$ python3 -q
>>> import numpy as np
>>> np.set_printoptions(precision=2, suppress=True, linewidth=160, legacy="1.25")
>>> def rnd(a):
...     return np.round(a, 2) + 0
... 
>>> F = np.loadtxt("sample3.csv", delimiter=",")
>>> print(rnd(F))
[[-1.31 -1.71  2.09]
 [ 2.62 -1.37  0.52]
 [ 0.65  2.05  2.09]]
>>> w1 = np.array([[-7, -8], [2, 1], [-7, 1]])
>>> c = np.array([2, 3])
>>> H = np.maximum(F @ w1 + c, 0)
>>> print(rnd(H))
[[ 0.   13.85]
 [ 0.    0.  ]
 [ 0.    1.9 ]]
>>> print(np.linalg.matrix_rank(H))
1
>>> print((H > 0).astype(int))
[[0 1]
 [0 0]
 [0 1]]
>>> print(rnd((H > 0).mean(axis=0)))
[0.   0.67]
>>> cent = np.array([[6, 5], [9, 9]])
>>> print(w1 @ cent)
[[-114 -107]
 [  21   19]
 [ -33  -26]]
>>> print((H @ cent).round(6).argmax(axis=1))
[0 0 0]
>>> rng = np.random.default_rng(456)
>>> z = rng.permutation(3)
>>> Y = F[:, z] * rng.choice([-1, 1], 3)
>>> print(rnd(Y))
[[ 1.71 -2.09  1.31]
 [ 1.37 -0.52 -2.62]
 [-2.05 -2.09 -0.65]]
>>> left, _, vt = np.linalg.svd(F.T @ Y)
>>> print(rnd(np.linalg.lstsq(F, Y)[0]))
[[ 0.  0. -1.]
 [-1.  0.  0.]
 [ 0. -1.  0.]]
>>> print(z)
[1 2 0]
>>> Y = F + rng.integers(-2, 3, (3, 2)) @ rng.integers(-2, 3, (2, 3))
>>> print(rnd(Y))
[[ 4.69  2.29  6.09]
 [ 1.62 -1.37  0.52]
 [-5.35 -1.95 -1.91]]
>>> print(np.linalg.matrix_rank(Y - F, tol=1e-8))
2
>>> print(Y - F)
[[ 6.  4.  4.]
 [-1.  0.  0.]
 [-6. -4. -4.]]
>>> print(rnd(np.linalg.svd(Y - F, compute_uv=False)))
[11.68  0.68  0.  ]
>>> A = np.load("w.npy")
>>> print(A)
[[-2  0  0  0  0  0]
 [ 0  1  0  0  0  0]
 [ 0  0 -2  0  0  0]
 [ 0  0  0  0  0  0]
 [ 0  0  0  0 -1  0]
 [ 0  0  0  0  0  3]]
>>> try:
...     np.linalg.inv(A)
... except np.linalg.LinAlgError as e:
...     print(e)
... 
Singular matrix
>>> print(np.prod(np.diag(A)), rnd(np.linalg.det(A)))
0 0.0
